>>> import numpy as np
>>> np.set_printoptions(precision=2, suppress=True, linewidth=160)
>>> M = np.array([[0, 0], [2, -2]])
>>> M
array([[ 0,  0],
       [ 2, -2]])
>>> U, sig, vt = np.linalg.svd(M)
>>> sig
array([2.83, 0.  ])
>>> print(np.argmax(sig[:-1] / (sig[1:] + 1e-6)) + 1)
1
>>> B = U[:, :1] @ np.diag(sig[:1]) @ vt[:1]
>>> np.linalg.matrix_rank(B)
np.int64(1)
>>> print(np.round(np.abs(M - B).max(), 2))
0.0
>>> np.linalg.matrix_rank(M, rtol=0.05)
np.int64(1)
>>> M @ np.linalg.pinv(M) @ M
array([[ 0.,  0.],
       [ 2., -2.]])
>>> np.unique(M.round(6), axis=0).shape
(2, 2)
>>> np.allclose(M[:-1].T @ np.linalg.lstsq(M[:-1].T, M[-1])[0], M[-1])
False
>>> print(np.abs(np.diag(np.linalg.qr(M)[1])) > 1e-9)
[ True False]
>>> round(np.trace(np.linalg.pinv(M) @ M), 2)
np.float64(1.0)
>>> cov = M.T @ M
>>> print((M @ M.T).shape)
(2, 2)
>>> print(np.linalg.matrix_rank(cov))
1
>>> np.linalg.eigvalsh(cov)[::-1]
array([8., 0.])
>>> def softmax(z):
...     e = np.exp(z - z.max(axis=-1, keepdims=True))
...     return e / e.sum(axis=-1, keepdims=True)
... 
>>> softmax(10 * M[0])
array([0.5, 0.5])
>>> softmax(M[0] + -1)
array([0.5, 0.5])
>>> softmax(M).sum(axis=1)
array([1., 1.])
>>> scores = M @ M.T / np.sqrt(2)
>>> print(np.round(softmax(scores + np.triu(np.full(scores.shape, -np.inf), 1)), 2) + 0)
[[1. 0.]
 [0. 1.]]
>>> softmax(scores)[0] @ M
array([ 1., -1.])
>>> print((M + M.T) / 2)
[[ 0.  1.]
 [ 1. -2.]]
>>> np.round(np.abs(np.linalg.eigvals(M)).max(), 2)
np.float64(2.0)
>>> M @ M
array([[ 0,  0],
       [-4,  4]])
>>> mat = np.loadtxt("test7.csv", delimiter=",")
>>> mat
array([[1.  , 0.9 , 0.81, 0.73],
       [0.9 , 1.  , 0.9 , 0.81],
       [0.81, 0.9 , 1.  , 0.9 ],
       [0.73, 0.81, 0.9 , 1.  ]])
>>> np.abs(mat).max()
np.float64(1.0)
>>> mat.shape
(4, 4)
>>> print(np.count_nonzero(mat))
16
>>> mat.sum(axis=1)
array([3.44, 3.61, 3.61, 3.44])
>>> mat[:, 4]
Traceback (most recent call last):
  File "<python-input-36>", line 1, in <module>
    mat[:, 4]
    ~~~^^^^^^
IndexError: index 4 is out of bounds for axis 1 with size 4
>>> F = np.maximum(np.array([[1], [-2], [3], [5], [3], [-1], [0], [5], [5], [-3], [2], [3], [-4]]) @ np.array([[-2, 0, 2]]) + np.array([-1, -3, 2]), 0)
>>> print(F)
[[ 0  0  4]
 [ 3  0  0]
 [ 0  0  8]
 [ 0  0 12]
 [ 0  0  8]
 [ 1  0  0]
 [ 0  0  2]
 [ 0  0 12]
 [ 0  0 12]
 [ 5  0  0]
 [ 0  0  6]
 [ 0  0  8]
 [ 7  0  0]]
>>> B = np.array([[0, -4], [1, -5], [4, -1]])
>>> B.T @ F.T
array([[ 16,   0,  32,  48,  32,   0,   8,  48,  48,   0,  24,  32,   0],
       [ -4, -12,  -8, -12,  -8,  -4,  -2, -12, -12, -20,  -6,  -8, -28]])
>>> np.vstack([F, B.T]).shape
(15, 3)
